% ipython --no-banner

In [1]: import numpy as np

In [2]: import numpy.linalg as la

In [3]: np.set_printoptions(suppress=True, linewidth=140)

In [4]: def rd(a):
   ...:     return np.round(a, 3) + 0
   ...: 

In [5]: data = np.load("case2.npy")

In [6]: data
Out[6]: 
array([[-2,  1,  2,  1,  1,  2],
       [-2, -2,  2, -2,  2,  0],
       [-2,  1,  2,  1,  1,  2],
       [ 0,  2,  1,  1, -1, -1]])

In [7]: A2 = data / np.sqrt((data ** 2).mean(axis=1, keepdims=True))

In [8]: rd(data - data.mean(axis=1, keepdims=True))
Out[8]: 
array([[-2.833,  0.167,  1.167,  0.167,  0.167,  1.167],
       [-1.667, -1.667,  2.333, -1.667,  2.333,  0.333],
       [-2.833,  0.167,  1.167,  0.167,  0.167,  1.167],
       [-0.333,  1.667,  0.667,  0.667, -1.333, -1.333]])

In [9]: la.matrix_rank(data - data.mean(axis=1, keepdims=True))
Out[9]: np.int64(3)

In [10]: A2 = data / la.norm(data, axis=1, keepdims=True)

In [11]: gram = A2 @ A2.T

In [12]: print(rd(gram))
[[ 1.     0.346  1.     0.183]
 [ 0.346  1.     0.346 -0.474]
 [ 1.     0.346  1.     0.183]
 [ 0.183 -0.474  0.183  1.   ]]

In [13]: rd(gram[0])
Out[13]: array([1.   , 0.346, 1.   , 0.183])

In [14]: print(np.argwhere(np.triu(np.abs(gram) > 0.95, 1)))
[[0 2]]

In [15]: rd(np.degrees(np.arccos(np.clip(gram[0, 1], -1, 1))))
Out[15]: np.float64(69.732)

In [16]: rd(la.norm(A2, axis=1))
Out[16]: array([1., 1., 1., 1.])

In [17]: U, sigma, Vh = la.svd(gram)

In [18]: rd(sigma)
Out[18]: array([2.204, 1.443, 0.353, 0.   ])

In [19]: np.argmax(sigma[:-1] / (sigma[1:] + 1e-6)) + 1
Out[19]: np.int64(3)

In [20]: A2 = U[:, :3] @ np.diag(sigma[:3]) @ Vh[:3]

In [21]: rd(A2)
Out[21]: 
array([[ 1.   ,  0.346,  1.   ,  0.183],
       [ 0.346,  1.   ,  0.346, -0.474],
       [ 1.   ,  0.346,  1.   ,  0.183],
       [ 0.183, -0.474,  0.183,  1.   ]])

In [22]: print(la.matrix_rank(gram, rtol=0.05))
3

In [23]: la.matrix_rank(A2)
Out[23]: np.int64(3)

In [24]: rd(np.abs(gram - A2).max())
Out[24]: np.float64(0.0)

In [25]: rd(la.norm(gram - A2, 2)), rd(sigma[3])
Out[25]: (np.float64(0.0), np.float64(0.0))

In [26]: blk = np.stack([data, -2 * data, data[::-1]])

In [27]: np.einsum("bij,cij->bc", blk, blk)
Out[27]: 
array([[  58, -116,   16],
       [-116,  232,  -32],
       [  16,  -32,   58]])

In [28]: la.matrix_rank(blk.reshape(3, -1))
Out[28]: np.int64(2)

In [29]: print(la.matrix_rank(blk))
[3 3 3]

In [30]: m1 = np.loadtxt("a.csv", delimiter=",")

In [31]: m1
Out[31]: 
array([[ 14.,  -3., -12.,   3.],
       [ -3.,  18., -10.,   0.],
       [-12., -10.,  -6.,  -8.],
       [  3.,   0.,  -8.,  16.]])

In [32]: print(np.unravel_index(np.abs(m1).argmax(), m1.shape))
(np.int64(1), np.int64(1))

In [33]: m1 - m1[0]
Out[33]: 
array([[  0.,   0.,   0.,   0.],
       [-17.,  21.,   2.,  -3.],
       [-26.,  -7.,   6., -11.],
       [-11.,   3.,   4.,  13.]])

In [34]: np.diff(m1, axis=0)
Out[34]: 
array([[-17.,  21.,   2.,  -3.],
       [ -9., -28.,   4.,  -8.],
       [ 15.,  10.,  -2.,  24.]])

In [35]: m1.shape
Out[35]: (4, 4)

In [36]: A2 = m1 / np.sqrt((m1 ** 2).mean(axis=1, keepdims=True))

In [37]: rd(la.norm(A2, axis=1))
Out[37]: array([2., 2., 2., 2.])

In [38]: print(m1 - m1.mean(axis=1, keepdims=True))
[[ 13.5   -3.5  -12.5    2.5 ]
 [ -4.25  16.75 -11.25  -1.25]
 [ -3.    -1.     3.     1.  ]
 [  0.25  -2.75 -10.75  13.25]]

In [39]: la.matrix_rank(A2) == la.matrix_rank(m1)
Out[39]: np.True_

In [40]: la.matrix_rank(m1 - m1.mean(axis=1, keepdims=True))
Out[40]: np.int64(3)

In [41]: X = np.load("x.npy")

In [42]: X
Out[42]: 
array([[ 1,  0,  0,  0],
       [ 2,  1,  0,  0],
       [-7,  8,  1,  0],
       [ 7,  1, -6,  1]])

In [43]: def softmax(z):
    ...:     e = np.exp(z - z.max(axis=-1, keepdims=True))
    ...:     return e / e.sum(axis=-1, keepdims=True)
    ...: 

In [44]: print(rd(softmax(10 * X[2])))
[0. 1. 0. 0.]

In [45]: rd(softmax(X).sum(axis=1))
Out[45]: array([1., 1., 1., 1.])

In [46]: rd(softmax(X[2]))
Out[46]: array([0.   , 0.999, 0.001, 0.   ])

In [47]: S = X @ X.T / np.sqrt(4)

In [48]: rd(softmax(S)[2] @ X)
Out[48]: array([-7.,  8.,  1.,  0.])

In [49]: rd(softmax(S))
Out[49]: 
array([[0.044, 0.072, 0.001, 0.883],
       [0.001, 0.007, 0.   , 0.992],
       [0.   , 0.   , 1.   , 0.   ],
       [0.   , 0.   , 0.   , 1.   ]])

In [50]: U, sigma, Vh = la.svd(X, full_matrices=False)

In [51]: U.shape, sigma.shape, Vh.shape
Out[51]: ((4, 4), (4,), (4, 4))

In [52]: rd(np.cumsum(sigma ** 2) / np.sum(sigma ** 2))
Out[52]: array([0.731, 0.988, 1.   , 1.   ])

In [53]: print(np.allclose(U * sigma @ Vh, X))
True

In [54]: P = np.triu(np.array([[5, 3, 3, 0], [-4, 0, 4, -2], [0, 3, -3, 1], [2, 2, 4, 4]]), 1) + np.eye(4)

In [55]: A2 = P @ X @ la.inv(P)

In [56]: rd(np.poly(A2))
Out[56]: array([ 1., -4.,  6., -4.,  1.])

In [57]: A2
Out[57]: 
array([[ -14.,   69., -231.,  369.],
       [ -40.,  151., -468.,  768.],
       [   0.,    9.,  -41.,   60.],
       [   7.,  -20.,   53.,  -92.]])

In [58]: P @ X - X @ P
Out[58]: 
array([[-15.,  24.,   0.,   0.],
       [-42.,  24.,   6.,   0.],
       [  7.,  22., -17.,  16.],
       [  0., -21., -25.,   8.]])

In [59]: print(la.matrix_rank(A2))
4

In [60]: J = np.load("run9.npy")

In [61]: J
Out[61]: 
array([[3., 1., 1., 1., 1.],
       [1., 3., 1., 1., 1.],
       [1., 1., 3., 1., 1.],
       [1., 1., 1., 3., 1.],
       [1., 1., 1., 1., 3.]])

In [62]: # equal to its transpose

In [63]: x0 = np.array([-5, 4, -4, 1, 4])

In [64]: print(J @ np.eye(5)[3])
[1. 1. 1. 3. 1.]

In [65]: la.norm(J @ x0) <= la.norm(J, 2) * la.norm(x0) + 1e-9
Out[65]: np.True_

In [66]: (J * x0).sum(axis=1)
Out[66]: array([-10.,   8.,  -8.,   2.,   8.])

In [67]: np.sign((J @ x0).round(6))
Out[67]: array([-1.,  1., -1.,  1.,  1.])

In [68]: J @ x0
Out[68]: array([-10.,   8.,  -8.,   2.,   8.])
